$ python -q
>>> import numpy as np
>>> from numpy import linalg as LA
>>> np.set_printoptions(suppress=True, linewidth=160)
>>> F = np.array([[1, 0, 0], [0, 0, 1], [0, 1, 0]])
>>> # keeps lengths
>>> print(np.round(LA.pinv(F), 1))
[[1. 0. 0.]
 [0. 0. 1.]
 [0. 1. 0.]]
>>> u = np.array([0, 0])
>>> print(np.polyval(u, F[0]))
[0 0 0]
>>> print(np.convolve(F[0], u))
[0 0 0 0]
>>> print(np.cross(F[0, :3], F[2, :3]))
[0 0 1]
>>> ev, vecs = LA.eigh(F)
>>> print(np.round(vecs.T @ F @ vecs, 1) + 0)
[[-1.  0.  0.]
 [ 0.  1.  0.]
 [ 0.  0.  1.]]
>>> print((ev > 1e-8).sum(), (ev < -1e-8).sum())
2 1
>>> print(np.round(LA.eigvalsh(F @ F), 1))
[1. 1. 1.]
>>> print(np.round(LA.eigvalsh(F + 3 * np.eye(3)), 1))
[2. 4. 4.]
>>> print(np.round(LA.svd(F, compute_uv=False), 1))
[1. 1. 1.]
>>> print(np.all(LA.eigvalsh(F) > 0))
False
>>> print(round(float(LA.eigvalsh(F).min()), 1))
-1.0
>>> x0 = np.array([-4, -5, -3])
>>> print(round(float(LA.det(F)), 1))
-1.0
>>> print(np.round(np.abs(LA.eigvals(F)), 1))
[1. 1. 1.]
>>> print(round(LA.norm(x0), 1), round(LA.norm(F @ x0), 1))
7.1 7.1
>>> X = np.loadtxt("test12.csv", delimiter=",")
>>> print(X)
[[ 5.8 -2.3  4.5]
 [ 1.3 -6.4 -0.8]
 [ 5.8 -3.2  4.6]
 [ 1.1 -4.1 -1.5]
 [ 8.5 -2.8  8.2]
 [ 2.8 -0.8  0.2]
 [ 5.3 -4.6  4.2]
 [ 1.1  1.2 -2.4]
 [ 8.2 -1.2  7.5]
 [ 4.3 -0.4  2.2]
 [ 2.1  2.  -1.2]
 [ 6.8 -3.6  5.9]
 [ 5.8 -5.5  5. ]
 [ 5.9 -3.4  4.8]
 [ 3.2 -5.3  1.5]
 [ 4.7 -1.2  2.8]
 [ 6.7 -4.2  5.9]
 [ 2.4 -1.7 -0.2]
 [ 5.5 -2.   3.9]
 [ 1.  -2.7 -1.9]
 [ 6.  -1.8  4.7]
 [ 5.9 -0.7  4.3]]
>>> Y = F[0, 0] * F[1:] - np.outer(F[1:, 0], F[0])
>>> print(Y)
[[0 0 1]
 [0 1 0]]
>>> print(LA.matrix_rank(Y), LA.matrix_rank(F))
2 3
>>> print(F[:, 0] / F[0, 0])
[1. 0. 0.]
>>> sigma = 20 * 0.7 ** np.arange(3)
>>> rng = np.random.default_rng(63117)
>>> W0 = rng.normal(size=(12, 3)) * rng.permutation(sigma)
>>> print(W0.round(1) + 0)
[[ 43.6  14.7  -0.3]
 [ 15.4  15.8  -4.3]
 [-12.2  17.6  -1.1]
 [-33.9  -8.4  -9.3]
 [ 11.2   5.5  11.7]
 [  4.6   0.   -9.9]
 [ -3.9   6.3  -7.4]
 [  8.8   7.1   2.1]
 [-13.5  -4.1  -5.8]
 [ 28.8 -16.9   9. ]
 [ 12.3 -15.8  -1.5]
 [-14.4  -3.2   4.1]]
>>> Xs = W0 - W0.mean(axis=0)
>>> Uu, sigma, Vh = LA.svd(Xs, full_matrices=False)
>>> print(np.round(sigma ** 2 / (sigma ** 2).sum(), 1))
[0.7 0.2 0.1]
>>> print(round(float((sigma ** 2).sum() ** 2 / (sigma ** 4).sum()), 1))
1.7
>>> print(np.searchsorted(np.cumsum(sigma ** 2) / (sigma ** 2).sum(), 0.9) + 1)
2
>>> print(np.round(np.abs(Vh[-1]), 1))
[0.2 0.1 1. ]
>>> print(np.round(Vh[0] * np.sign(Vh[0, np.abs(Vh[0]).argmax()]), 1))
[1.  0.1 0.1]
>>> print(np.abs(Uu[:, 0]).argmax())
0
>>> J = np.loadtxt("dump.csv", delimiter=",")
>>> print(J)
[[ 0.  0.  1.  1.]
 [-1. -1.  0.  0.]
 [ 5.  5.  6.  6.]]
>>> print(LA.lstsq(J[:-1].T, J[-1])[2])
2
>>> print(np.unique(J.round(6), axis=0).shape)
(3, 4)
>>> print(np.allclose(J[:-1].T @ LA.lstsq(J[:-1].T, J[-1])[0], J[-1]))
True
>>> K = np.loadtxt("a.csv", delimiter=",")
>>> print(K.round(1))
[[-0.3  1. ]
 [ 1.   0.3]]
>>> # equal to its transpose
>>> x0 = np.array([-7, -6])
>>> print(np.round(LA.norm(x0), 1), round(float(LA.norm(K @ x0)), 1))
9.2 9.2
>>> print(2 - LA.matrix_rank(K - np.eye(2), tol=1e-8))
1
>>> print(round(np.abs(LA.eigvals(K)).max(), 1))
1.0
>>> print(np.round(LA.matrix_power(K, 4), 1) + 0)
[[1. 0.]
 [0. 1.]]
>>> print(np.allclose(K @ K.T, K.T @ K))
True
>>> print(np.round(np.sort(np.abs(LA.eigvals(K))), 1))
[1. 1.]
>>> print((K - K.T) / 2)
[[0. 0.]
 [0. 0.]]
>>> Uu, sigma = LA.svd(K)
Traceback (most recent call last):
  File "<python-input-56>", line 1, in <module>
    Uu, sigma = LA.svd(K)
    ^^^^^^^^^
ValueError: too many values to unpack (expected 2)
>>> Uu, sigma, Vh = LA.svd(K, full_matrices=False)
>>> print(Uu.shape, sigma.shape, Vh.shape)
(2, 2) (2,) (2, 2)
>>> print(np.round(Uu.T @ K @ Vh.T, 1) + 0)
[[1. 0.]
 [0. 1.]]
>>> print(np.round(np.cumsum(sigma ** 2) / np.sum(sigma ** 2), 1))
[0.5 1. ]
>>> print((sigma > 1e-8).sum())
2
>>> print(np.round(sigma / sigma[0], 1))
[1. 1.]
>>> print(Vh @ Vh.T)
[[1. 0.]
 [0. 1.]]
>>> mat = np.loadtxt("sample1.csv", delimiter=",")
>>> print(mat)
[[ -0.8   0.5  -6.    0.5]
 [  0.3   0.6 -14.   -0.9]
 [  0.1  -0.1  28.    1.7]]
>>> Uu, sigma, Vh = LA.svd(mat)
>>> print(sigma.round(1))
[31.9  1.2  0.6]
>>> print(np.argmax(sigma[:-1] / (sigma[1:] + 1e-6)) + 1)
1
>>> Y = Uu[:, :1] @ np.diag(sigma[:1]) @ Vh[:1]
>>> print(LA.matrix_rank(Y))
1
>>> print(Y.round(1) + 0)
[[  0.    0.1  -6.   -0.3]
 [  0.    0.2 -14.   -0.8]
 [  0.1  -0.4  28.    1.6]]
>>> Y = mat / LA.norm(mat, axis=1, keepdims=True)
>>> gram = Y @ Y.T
>>> print((gram - 2 * np.eye(3)).round(6).argmax(axis=1))
[1 0 0]
>>> print(gram.round(1))
[[ 1.  1. -1.]
 [ 1.  1. -1.]
 [-1. -1.  1.]]
>>> print((np.abs(gram) > 0.9).astype(int))
[[1 1 1]
 [1 1 1]
 [1 1 1]]
>>> print(gram[1].round(1))
[ 1.  1. -1.]
>>> print(round(np.degrees(np.arccos(np.clip(gram[1, 0], -1, 1))), 1))
12.4
>>> print(np.round(LA.norm(Y, axis=1), 1))
[1. 1. 1.]
>>> m1 = np.load("w.npy")
>>> print(m1)
[[ 3  0  0  0]
 [ 3  3  0  0]
 [ 1  2 -6  3]
 [ 2  2 -2  1]]
>>> # rank 3
>>> print(round(np.trace(LA.pinv(m1) @ m1), 1))
3.0
>>> print(np.allclose(m1[:-1].T @ LA.lstsq(m1[:-1].T, m1[-1])[0], m1[-1]))
True
>>> P = np.triu(np.array([[-1, 2, -3, 2], [3, 2, 2, -1], [0, 1, 1, 2], [0, 0, 3, -3]]), 1) + np.eye(4)
>>> Y = P @ m1 @ LA.inv(P)
>>> print(LA.matrix_rank(Y))
3
>>> M = np.loadtxt("arr.csv", delimiter=",")
>>> print(M)
[[  5.  -1.  -5.  -3.]
 [  2.  -3.  -3.   2.]
 [ 11. -10. -14.   3.]]
>>> # null space of dimension 2
>>> Uu, sigma, Vh = LA.svd(M)
>>> print(sigma.round(1) + 0)
[22.1  4.9  0. ]
>>> print(np.argmax(sigma[:-1] / (sigma[1:] + 1e-6)) + 1)
2
>>> Y = Uu[:, :2] @ np.diag(sigma[:2]) @ Vh[:2]
>>> print(round(LA.norm(M - Y, 2), 1), np.round(sigma[2], 1))
0.0 0.0
>>> print(LA.matrix_rank(M, rtol=0.05))
2
>>> print(Y.round(1))
[[  5.  -1.  -5.  -3.]
 [  2.  -3.  -3.   2.]
 [ 11. -10. -14.   3.]]
>>> print(np.round(np.abs(M - Y).max(), 1))
0.0
>>> print(LA.matrix_rank(Y))
2
>>> print(np.round(LA.norm(M - Y) / LA.norm(M), 1))
0.0
>>> x0 = np.array([2, 2, 2, 2])
>>> print(np.round(Y @ np.ones(4), 1))
[ -4.  -2. -10.]
>>> print(np.sign((Y @ x0).round(6)))
[-1. -1. -1.]
>>> print(np.round(Y * x0, 1))
[[ 10.  -2. -10.  -6.]
 [  4.  -6.  -6.   4.]
 [ 22. -20. -28.   6.]]
>>> print(np.round(Y @ (2 * x0), 1))
[-16.  -8. -40.]
>>> Uu, sigma, Vh = LA.svd(M)
>>> vecs = Vh[:(sigma > 1e-8).sum()]
>>> x0 = M[0] + 2 * M[2] + rng.integers(2) * np.eye(4)[0]
>>> print(x0)
[ 27. -21. -33.   3.]
>>> print(np.round(np.diag(vecs.T @ vecs), 1))
[0.4 0.4 0.5 0.7]
>>> print(round(LA.norm(x0 - vecs.T @ vecs @ x0), 1))
0.0
>>> print(LA.matrix_rank(np.vstack([M, x0])))
2
>>> print(round(float(LA.norm(M, 2) / LA.norm(M)), 1))
1.0
>>> print(M.ravel(order="F"))
[  5.   2.  11.  -1.  -3. -10.  -5.  -3. -14.  -3.   2.   3.]
>>> print(M.reshape(-1, 2))
[[  5.  -1.]
 [ -5.  -3.]
 [  2.  -3.]
 [ -3.   2.]
 [ 11. -10.]
 [-14.   3.]]
>>> t3 = M.reshape(3, 2, -1)
>>> print(np.swapaxes(t3, 1, 2)[1])
[[ 2. -3.]
 [-3.  2.]]
>>> print(t3.shape)
(3, 2, 2)
